$ python -q
>>> import numpy as np
>>> np.set_printoptions(suppress=True, linewidth=200)
>>> tidy = lambda a: np.round(a, 2) + 0
>>> f = np.array([3, -2, -3])
>>> v = np.array([3, 2, -3, -3])
>>> data = f[:, None] + v[None, :]
>>> print(data)
[[ 6  5  0  0]
 [ 1  0 -5 -5]
 [ 0 -1 -6 -6]]
>>> # rows and columns are dependent
>>> U, s, vt = np.linalg.svd(data)
>>> vecs = vt[:(s > 1e-8).sum()]
>>> rng = np.random.default_rng(60241)
>>> x = data[1] + 3 * data[2] + rng.integers(2) * np.eye(4)[1]
>>> x
array([  1.,  -3., -23., -23.])
>>> tidy(np.diag(vecs.T @ vecs))
array([0.59, 0.41, 0.5 , 0.5 ])
>>> np.linalg.matrix_rank(np.vstack([data, x]))
np.int64(2)
>>> blk = np.stack([data, 2 * data, data[::-1]])
>>> blk.shape
(3, 3, 4)
>>> print(np.linalg.matrix_rank(blk))
[2 2 2]
>>> tidy(np.linalg.norm(blk, axis=(1, 2)))
array([13.6, 27.2, 13.6])
>>> np.einsum("bij,cij->bc", blk, blk)
array([[185, 370,  41],
       [370, 740,  82],
       [ 41,  82, 185]])
>>> (blk @ data.T).shape
(3, 3, 3)
>>> r = np.linalg.matrix_rank(data)
>>> print(r)
2
>>> N = np.linalg.svd(data)[2][r:].T
>>> [int(np.linalg.matrix_rank(data[:i])) for i in range(1, len(data) + 1)]
[1, 2, 2]
>>> tidy(data @ N)
array([[0., 0.],
       [0., 0.],
       [0., 0.]])
>>> U, s, vt = np.linalg.svd(data)
>>> tidy(s)
array([11.09,  7.87,  0.  ])
>>> B = U[:, :2] @ np.diag(s[:2]) @ vt[:2]
>>> print(tidy(np.linalg.norm(data - B, 2)), tidy(s[2]))
0.0 0.0
>>> tidy(np.abs(data - B).max())
np.float64(0.0)
>>> tidy(np.linalg.norm(data - B) / np.linalg.norm(data))
np.float64(0.0)
>>> M = np.loadtxt("sample12.csv", delimiter=",")
>>> tidy(M)
array([[ 1.  ,  0.  ,  0.  ],
       [ 0.  , -0.26,  0.97],
       [ 0.  , -0.97, -0.26]])
>>> # orthonormal columns
>>> tidy(np.linalg.eigvals(M).sum().real)
np.float64(0.48)
>>> tidy(np.einsum("ij,ji->", M, M))
np.float64(-0.73)
>>> print(tidy(np.einsum("ii->", M)))
0.48
>>> print(tidy(np.linalg.det(M.T)))
1.0
>>> tidy(np.poly(M))
array([ 1.  , -0.48,  0.48, -1.  ])
>>> tidy(np.linalg.det(2 * M)), tidy(np.linalg.det(M))
(np.float64(8.0), np.float64(1.0))
>>> (np.linalg.matrix_power((M != 0) + (M.T != 0) + np.eye(3), 3) > 0).astype(int)
array([[1, 0, 0],
       [0, 1, 1],
       [0, 1, 1]])
>>> tidy(np.linalg.det(M))
np.float64(1.0)
>>> print(tidy(M @ M))
[[ 1.    0.    0.  ]
 [ 0.   -0.87 -0.5 ]
 [ 0.    0.5  -0.87]]
>>> labels = rng.permutation(3)
>>> B = M[:, labels] * rng.choice([-1, 1], 3)
>>> tidy(B)
array([[ 0.  ,  0.  ,  1.  ],
       [ 0.97,  0.26,  0.  ],
       [-0.26,  0.97,  0.  ]])
>>> U, _, vt = np.linalg.svd(M.T @ B)
>>> tidy(np.linalg.lstsq(M, B)[0])
array([[ 0.,  0.,  1.],
       [ 0., -1.,  0.],
       [ 1.,  0.,  0.]])
>>> tidy((M + M.T) / 2)
array([[ 1.  ,  0.  ,  0.  ],
       [ 0.  , -0.26,  0.  ],
       [ 0.  ,  0.  , -0.26]])
>>> tidy(np.linalg.det(M))
np.float64(1.0)
>>> np.allclose(M, M.T)
False
>>> tidy(M @ M)
array([[ 1.  ,  0.  ,  0.  ],
       [ 0.  , -0.87, -0.5 ],
       [ 0.  ,  0.5 , -0.87]])
>>> f, v = M[1], M[0]
>>> f @ v
np.float64(0.0)
>>> p = (f @ v) / (f @ f) * f
>>> v - p
array([1., 0., 0.])
>>> tidy(np.outer(f, v))
array([[ 0.  ,  0.  ,  0.  ],
       [-0.26,  0.  ,  0.  ],
       [ 0.97,  0.  ,  0.  ]])
>>> (v - p) @ f
np.float64(0.0)
>>> feats = np.array([[-1, -1, -1], [0, -1, 2], [0, 0, -1]])
>>> # triangular
>>> B = feats + rng.integers(-2, 3, (3, 2)) @ rng.integers(-2, 3, (2, 3))
>>> B
array([[-3, -5, -1],
       [ 6,  1, -3],
       [ 4,  0, -5]])
>>> np.abs(B - feats).sum(axis=1)
array([ 6, 13,  8])
>>> np.linalg.matrix_rank(B - feats, tol=1e-8)
np.int64(2)
>>> W0 = np.loadtxt("x.csv", delimiter=",")
>>> W0
array([[ 2.96,  2.36,  3.27],
       [-2.54,  1.26,  4.12],
       [-1.92,  1.86, -4.22],
       [-4.78,  1.32,  0.67],
       [ 3.3 ,  2.48,  2.82],
       [-1.92,  2.49,  3.89],
       [ 3.4 , -1.17, -3.48],
       [-0.35,  4.49,  2.18],
       [-3.94,  3.06, -0.32],
       [ 4.2 ,  0.23, -2.7 ],
       [-1.44,  4.79,  0.2 ],
       [ 4.21, -1.64,  2.13],
       [-3.36, -1.92,  3.17],
       [-3.92, -0.11,  3.1 ],
       [-3.41, -3.21, -1.75],
       [ 4.88, -0.67, -0.88],
       [ 3.73,  2.98,  1.49],
       [-4.62, -1.16,  1.51],
       [-0.13, -1.52,  4.76],
       [-0.61, -4.53, -2.02],
       [-2.58, -1.27,  4.09],
       [-4.96,  0.39, -0.49],
       [ 4.2 , -2.57,  0.9 ]])
>>> Xs = W0 - W0.mean(axis=0)
>>> vecs = np.linalg.svd(Xs)[2][:1]
>>> B = Xs - Xs @ vecs.T @ vecs
>>> tidy(np.cov(Xs @ vecs.T, rowvar=False))
np.float64(12.25)
>>> print(tidy((Xs @ vecs.T).std(axis=0)))
[3.42]
>>> tidy(np.diag(vecs.T @ vecs))
array([0.95, 0.01, 0.05])
>>> B = np.c_[W0[:, :2] @ np.array([[1, 5], [1, 5]]), np.array([2, 0, 1, -1, -1, -2, -2, -2, 1, 0, 1, 0, 2, 2, 0, -2, 0, -2, -1, -1, -1, -2, 1])]
>>> tidy(B)
array([[  5.32,  26.6 ,   2.  ],
       [ -1.28,  -6.4 ,   0.  ],
       [ -0.06,  -0.3 ,   1.  ],
       [ -3.46, -17.3 ,  -1.  ],
       [  5.78,  28.9 ,  -1.  ],
       [  0.57,   2.85,  -2.  ],
       [  2.23,  11.15,  -2.  ],
       [  4.14,  20.7 ,  -2.  ],
       [ -0.88,  -4.4 ,   1.  ],
       [  4.43,  22.15,   0.  ],
       [  3.35,  16.75,   1.  ],
       [  2.57,  12.85,   0.  ],
       [ -5.28, -26.4 ,   2.  ],
       [ -4.03, -20.15,   2.  ],
       [ -6.62, -33.1 ,   0.  ],
       [  4.21,  21.05,  -2.  ],
       [  6.71,  33.55,   0.  ],
       [ -5.78, -28.9 ,  -2.  ],
       [ -1.65,  -8.25,  -1.  ],
       [ -5.14, -25.7 ,  -1.  ],
       [ -3.85, -19.25,  -1.  ],
       [ -4.57, -22.85,  -2.  ],
       [  1.63,   8.15,   1.  ]])
>>> np.linalg.matrix_rank(B)
np.int64(2)
>>> np.linalg.matrix_rank(np.c_[W0, B])
np.int64(4)
